$ ipython --no-banner

In [1]: import numpy as np

In [2]: import numpy.linalg as la

In [3]: np.set_printoptions(suppress=True, linewidth=200)

In [4]: rnd = lambda a: np.round(a, 3) + 0

In [5]: sigma = 5 * 0.5 ** np.arange(6)

In [6]: rng = np.random.default_rng(57060)

In [7]: A = rng.normal(size=(28, 6)) * rng.permutation(sigma)

In [8]: rnd(A)
Out[8]: 
array([[ 1.189, -0.24 ,  2.544,  0.334, -0.258, -0.36 ],
       [ 0.656,  2.553, -4.635, -0.163, -0.134,  0.436],
       [ 0.641, -0.792, -2.373,  0.308, -0.201, -0.488],
       [-6.783, -0.741,  3.666,  0.27 , -0.08 , -1.159],
       [-3.125, -0.657,  1.524,  0.25 ,  0.042, -0.851],
       [-3.784, -1.874,  4.001,  0.278, -0.388,  1.403],
       [ 0.69 , -2.012,  6.523,  0.442, -0.137, -0.825],
       [ 4.01 ,  1.042,  5.128, -0.025, -0.163,  0.52 ],
       [-3.455,  0.676,  0.187,  0.301, -0.284,  0.41 ],
       [-1.685, -1.272, -2.24 ,  0.438, -0.059,  0.11 ],
       [-0.715,  0.878,  2.909, -0.157,  0.137,  0.191],
       [ 0.454,  1.816, -5.44 ,  0.416,  0.099,  0.133],
       [-7.555, -0.33 ,  2.462,  0.321, -0.055, -1.625],
       [-0.505,  0.326,  6.489,  0.123, -0.127, -0.002],
       [ 4.172,  1.112,  1.959, -0.278, -0.006, -0.022],
       [-3.859, -1.752, -7.577,  0.191,  0.168, -0.1  ],
       [-5.734, -2.875,  3.031,  0.02 ,  0.064, -0.7  ],
       [-1.759,  1.28 , -1.312,  0.137,  0.037, -1.333],
       [ 0.068, -1.511, -6.668, -0.434,  0.133, -1.353],
       [ 3.37 , -0.358,  6.09 , -0.102, -0.158, -0.657],
       [-2.425,  1.237,  3.342, -0.068, -0.029,  0.175],
       [-6.802,  1.513,  1.007,  0.515, -0.115, -0.756],
       [-0.034, -1.132,  4.671,  0.061, -0.012,  0.342],
       [-0.53 , -1.507, -0.559, -0.104,  0.194,  0.964],
       [ 1.36 ,  0.517, -1.932,  0.094, -0.066, -0.427],
       [ 4.024, -1.637, -3.029,  0.005, -0.087, -0.883],
       [ 1.129,  0.391,  0.365, -0.33 ,  0.12 , -0.602],
       [-0.131,  0.409,  4.736, -0.017,  0.057,  0.362]])

In [9]: G = np.cov(A, rowvar=False)

In [10]: rnd(np.corrcoef(A.T))
Out[10]: 
array([[ 1.   ,  0.183, -0.023, -0.469, -0.027,  0.214],
       [ 0.183,  1.   , -0.055, -0.108, -0.042,  0.132],
       [-0.023, -0.055,  1.   ,  0.073, -0.362,  0.112],
       [-0.469, -0.108,  0.073,  1.   , -0.434, -0.072],
       [-0.027, -0.042, -0.362, -0.434,  1.   , -0.185],
       [ 0.214,  0.132,  0.112, -0.072, -0.185,  1.   ]])

In [11]: np.argwhere(np.triu(np.abs(np.corrcoef(A.T)) > 0.8, 1))
Out[11]: array([], shape=(0, 2), dtype=int64)

In [12]: rnd(np.polyfit(A[:, 3], A[:, 4], 1))
Out[12]: array([-0.249, -0.021])

In [13]: rnd(A.std(axis=0))
Out[13]: array([3.201, 1.331, 3.905, 0.246, 0.141, 0.714])

In [14]: rnd(np.median(A, axis=0))
Out[14]: array([-0.318, -0.285,  1.742,  0.109, -0.057, -0.23 ])
